% ipython --no-banner

In [1]: import numpy as np

In [2]: np.set_printoptions(precision=2, suppress=True, linewidth=160)

In [3]: other = np.array([[3, 2], [-3, 0]])

In [4]: basis = np.array([[3, 0, 1], [-1, -3, -1], [2, -2, -3]])

In [5]: m1 = np.kron(other, basis)

In [6]: print(m1)
[[ 9  0  3  6  0  2]
 [-3 -9 -3 -2 -6 -2]
 [ 6 -6 -9  4 -4 -6]
 [-9  0 -3  0  0  0]
 [ 3  9  3  0  0  0]
 [-6  6  9  0  0  0]]

In [7]: print(m1 - m1[0])
[[  0   0   0   0   0   0]
 [-12  -9  -6  -8  -6  -4]
 [ -3  -6 -12  -2  -4  -8]
 [-18   0  -6  -6   0  -2]
 [ -6   9   0  -6   0  -2]
 [-15   6   6  -6   0  -2]]

In [8]: print(m1.shape)
(6, 6)

In [9]: print(np.linalg.svd(m1, compute_uv=False))
[20.91 16.52  7.63  6.21  4.9   2.27]

In [10]: print(np.abs(m1).max())
9

In [11]: print(m1.sum(axis=1))
[ 20 -25 -15 -12  15   9]

In [12]: print(m1.mean(axis=0))
[ 0.    0.    0.    1.33 -1.67 -1.  ]

In [13]: cov = m1.T @ m1

In [14]: print(np.linalg.svd(m1, compute_uv=False) ** 2)
[437.25 272.82  58.28  38.5   24.02   5.13]

In [15]: print((m1 @ m1.T).shape)
(6, 6)

In [16]: left, s, VT = np.linalg.svd(m1, full_matrices=False)

In [17]: print(s)
[20.91 16.52  7.63  6.21  4.9   2.27]

In [18]: print(np.round(left.T @ left, 2) + 0)
[[1. 0. 0. 0. 0. 0.]
 [0. 1. 0. 0. 0. 0.]
 [0. 0. 1. 0. 0. 0.]
 [0. 0. 0. 1. 0. 0.]
 [0. 0. 0. 0. 1. 0.]
 [0. 0. 0. 0. 0. 1.]]

In [19]: print(np.cumsum(s ** 2) / np.sum(s ** 2))
[0.52 0.85 0.92 0.97 0.99 1.  ]

In [20]: print(left.shape, s.shape, VT.shape)
(6, 6) (6,) (6, 6)

In [21]: F = np.load("mat.npy")

In [22]: print(F)
[[ 2.  5. -3.  1.]
 [ 2.  5.  0. -2.]
 [ 3.  9.  0. -3.]
 [ 3.  9. -3.  0.]]

In [23]: print(np.einsum("ij,ji->", F, F))
19.0

In [24]: print(np.kron(np.eye(2, dtype=int), F))
[[ 2.  5. -3.  1.  0.  0. -0.  0.]
 [ 2.  5.  0. -2.  0.  0.  0. -0.]
 [ 3.  9.  0. -3.  0.  0.  0. -0.]
 [ 3.  9. -3.  0.  0.  0. -0.  0.]
 [ 0.  0. -0.  0.  2.  5. -3.  1.]
 [ 0.  0.  0. -0.  2.  5.  0. -2.]
 [ 0.  0.  0. -0.  3.  9.  0. -3.]
 [ 0.  0. -0.  0.  3.  9. -3.  0.]]

In [25]: print(round(np.linalg.det(2 * F), 2), round(np.linalg.det(F), 2))
0.0 0.0

In [26]: print(np.einsum("ii->", F))
7.0

In [27]: print(np.round(np.linalg.det(F.T), 2))
-0.0

In [28]: print(np.round(np.linalg.eigvals(F), 2) + 0)
[3. 0. 1. 3.]

In [29]: left, s, VT = np.linalg.svd(F)

In [30]: print(np.argmax(s[:-1] / (s[1:] + 1e-6)) + 1)
3

In [31]: other = left[:, :3] @ np.diag(s[:3]) @ VT[:3]

In [32]: print(np.linalg.matrix_rank(other))
3

In [33]: print(round(float(np.linalg.norm(F - other, 2)), 2), round(float(s[3]), 2))
0.0 0.0

In [34]: print(other.round(2) + 0)
[[ 2.  5. -3.  1.]
 [ 2.  5.  0. -2.]
 [ 3.  9.  0. -3.]
 [ 3.  9. -3.  0.]]

In [35]: print(np.linalg.matrix_rank(F, rtol=0.05))
2

In [36]: rk = np.linalg.matrix_rank(F)

In [37]: print(rk)
3

In [38]: null = np.linalg.svd(F)[2][rk:].T

In [39]: print([int(np.linalg.matrix_rank(F[:i])) for i in range(1, len(F) + 1)])
[1, 2, 3, 3]

In [40]: print(np.allclose(F @ null, 0))
True

In [41]: print([int(np.linalg.matrix_rank(np.delete(F, i, axis=0))) for i in range(4)])
[3, 3, 3, 3]
